$ python -q
>>> import numpy as np
>>> from numpy import linalg as LA
>>> np.set_printoptions(suppress=True, linewidth=140)
>>> tidy = lambda a: np.round(a, 3) + 0
>>> W0 = np.loadtxt("x.csv", delimiter=",")
>>> print(W0)
[[ 1. -1.  2. -1. -2. -2.  0.]
 [ 2.  0.  2. -2.  2.  0.  2.]
 [ 1.  0.  2.  0. -2. -2. -2.]
 [-1.  1.  1.  2. -2.  2.  0.]
 [ 0.  0.  2.  0. -1.  1.  2.]
 [ 2.  2.  0.  1.  1.  1.  2.]
 [ 1. -2. -1.  0. -2. -2.  1.]
 [ 0. -1. -1.  2. -2. -1.  2.]]
>>> x0 = np.array([1, 1, 0, -2, -3, 2, 3])
>>> rhs = W0 @ x0
>>> print(tidy(LA.solve(W0.T @ W0, W0.T @ rhs)))
[ 1.  1.  0. -2. -3.  2.  3.]
>>> print(rhs)
[ 4.  6. -3.  6. 11.  7.  4.  5.]
>>> rng = np.random.default_rng(23983)
>>> rhs = rhs + 0.02 * rng.normal(size=8)
>>> print(tidy(rhs))
[ 4.002  5.997 -3.004  5.988 10.995  6.979  4.021  5.001]
>>> coef, *_ = LA.lstsq(W0, rhs)
>>> print(coef.round())
[ 1.  1. -0. -2. -3.  2.  3.]
>>> print(tidy(W0.T @ (rhs - W0 @ coef)))
[0. 0. 0. 0. 0. 0. 0.]
>>> print(tidy(coef))
[ 1.005  0.987 -0.003 -2.002 -3.001  2.006  2.996]
>>> print([round(float(LA.norm(LA.solve(W0.T @ W0 + lam * np.eye(7), W0.T @ rhs))), 2) for lam in (0, 1, 10, 100)])
[5.29, 3.66, 2.5, 0.69]
>>> out = np.c_[W0[:, :4] @ np.array([[1, -1, -2, -3], [-2, 3, -3, 2], [3, -2, -3, 3], [1, 3, 0, -2]]), np.array([-2, -1, 0, 0, -3, 1, -1, -3])]
>>> print(out)
[[  8. -11.  -5.   3.  -2.]
 [  6. -12. -10.   4.  -1.]
 [  7.  -5.  -8.   3.   0.]
 [  2.   8.  -4.   4.   0.]
 [  6.  -4.  -6.   6.  -3.]
 [ -1.   7. -10.  -4.   1.]
 [  2.  -5.   7. -10.  -1.]
 [  1.   5.   6.  -9.  -3.]]
>>> print(tidy(LA.norm(out - W0 @ LA.lstsq(W0, out)[0], axis=0)))
[0.    0.    0.    0.    0.258]
>>> print(LA.matrix_rank(np.c_[W0, out]))
8
>>> x0 = np.array([1, 3, 3, 0, 2, 0, 0])
>>> a = np.maximum(W0 @ x0, 0)
>>> print(np.flatnonzero(a > 1e-9))
[1 2 3 4 5]
>>> print(W0 * (a > 1e-9)[:, None])
[[ 0. -0.  0. -0. -0. -0.  0.]
 [ 2.  0.  2. -2.  2.  0.  2.]
 [ 1.  0.  2.  0. -2. -2. -2.]
 [-1.  1.  1.  2. -2.  2.  0.]
 [ 0.  0.  2.  0. -1.  1.  2.]
 [ 2.  2.  0.  1.  1.  1.  2.]
 [ 0. -0. -0.  0. -0. -0.  0.]
 [ 0. -0. -0.  0. -0. -0.  0.]]
>>> print(a)
[ 0. 12.  3.  1.  4. 10.  0.  0.]
>>> Uu, sv, Vh = LA.svd(W0, full_matrices=False)
>>> print(tidy(Uu.T @ Uu))
[[1. 0. 0. 0. 0. 0. 0.]
 [0. 1. 0. 0. 0. 0. 0.]
 [0. 0. 1. 0. 0. 0. 0.]
 [0. 0. 0. 1. 0. 0. 0.]
 [0. 0. 0. 0. 1. 0. 0.]
 [0. 0. 0. 0. 0. 1. 0.]
 [0. 0. 0. 0. 0. 0. 1.]]
>>> print(tidy(Vh @ Vh.T))
[[1. 0. 0. 0. 0. 0. 0.]
 [0. 1. 0. 0. 0. 0. 0.]
 [0. 0. 1. 0. 0. 0. 0.]
 [0. 0. 0. 1. 0. 0. 0.]
 [0. 0. 0. 0. 1. 0. 0.]
 [0. 0. 0. 0. 0. 1. 0.]
 [0. 0. 0. 0. 0. 0. 1.]]
>>> print(tidy(sv / sv[0]))
[1.    0.873 0.777 0.69  0.415 0.121 0.059]
>>> print(np.abs(Uu[:, 0]).round(6).argmax())
0
>>> print(tidy(Uu.T @ W0 @ Vh.T))
[[6.344 0.    0.    0.    0.    0.    0.   ]
 [0.    5.536 0.    0.    0.    0.    0.   ]
 [0.    0.    4.927 0.    0.    0.    0.   ]
 [0.    0.    0.    4.378 0.    0.    0.   ]
 [0.    0.    0.    0.    2.635 0.    0.   ]
 [0.    0.    0.    0.    0.    0.766 0.   ]
 [0.    0.    0.    0.    0.    0.    0.373]]
>>> print(tidy(np.abs(Vh[0])))
[0.051 0.392 0.117 0.035 0.691 0.57  0.162]
>>> r0 = np.array([1, 3])
>>> print(np.cross(W0[7, :3], W0[1, :3]))
[-2. -2.  2.]
>>> print(np.polyval(r0, W0[7]))
[3. 2. 2. 5. 1. 2. 5.]
>>> feats = np.loadtxt("a.csv", delimiter=",")
>>> print(tidy(feats))
[[0.195 0.154 0.195 0.154 0.174 0.092 0.051 0.174]
 [0.154 0.121 0.154 0.121 0.137 0.073 0.04  0.137]
 [0.195 0.154 0.195 0.154 0.174 0.092 0.051 0.174]
 [0.154 0.121 0.154 0.121 0.137 0.073 0.04  0.137]
 [0.174 0.137 0.174 0.137 0.156 0.082 0.046 0.156]
 [0.092 0.073 0.092 0.073 0.082 0.044 0.024 0.082]
 [0.051 0.04  0.051 0.04  0.046 0.024 0.013 0.046]
 [0.174 0.137 0.174 0.137 0.156 0.082 0.046 0.156]]
>>> out = feats / np.sqrt((feats ** 2).mean(axis=1, keepdims=True))
>>> print(tidy(out[7]))
[1.247 0.985 1.247 0.985 1.116 0.591 0.328 1.116]
>>> r = LA.matrix_rank(feats)
>>> print(r)
1
>>> N = LA.svd(feats)[2][r:].T
>>> print(tidy(N @ N.T))
[[ 0.805 -0.154 -0.195 -0.154 -0.174 -0.092 -0.051 -0.174]
 [-0.154  0.879 -0.154 -0.121 -0.137 -0.073 -0.04  -0.137]
 [-0.195 -0.154  0.805 -0.154 -0.174 -0.092 -0.051 -0.174]
 [-0.154 -0.121 -0.154  0.879 -0.137 -0.073 -0.04  -0.137]
 [-0.174 -0.137 -0.174 -0.137  0.844 -0.082 -0.046 -0.156]
 [-0.092 -0.073 -0.092 -0.073 -0.082  0.956 -0.024 -0.082]
 [-0.051 -0.04  -0.051 -0.04  -0.046 -0.024  0.987 -0.046]
 [-0.174 -0.137 -0.174 -0.137 -0.156 -0.082 -0.046  0.844]]
>>> print(N.shape)
(8, 7)
>>> print([int(LA.matrix_rank(np.delete(feats, i, axis=0))) for i in range(8)])
[1, 1, 1, 1, 1, 1, 1, 1]
>>> print([int(LA.matrix_rank(feats[:i])) for i in range(1, len(feats) + 1)])
[1, 1, 1, 1, 1, 1, 1, 1]
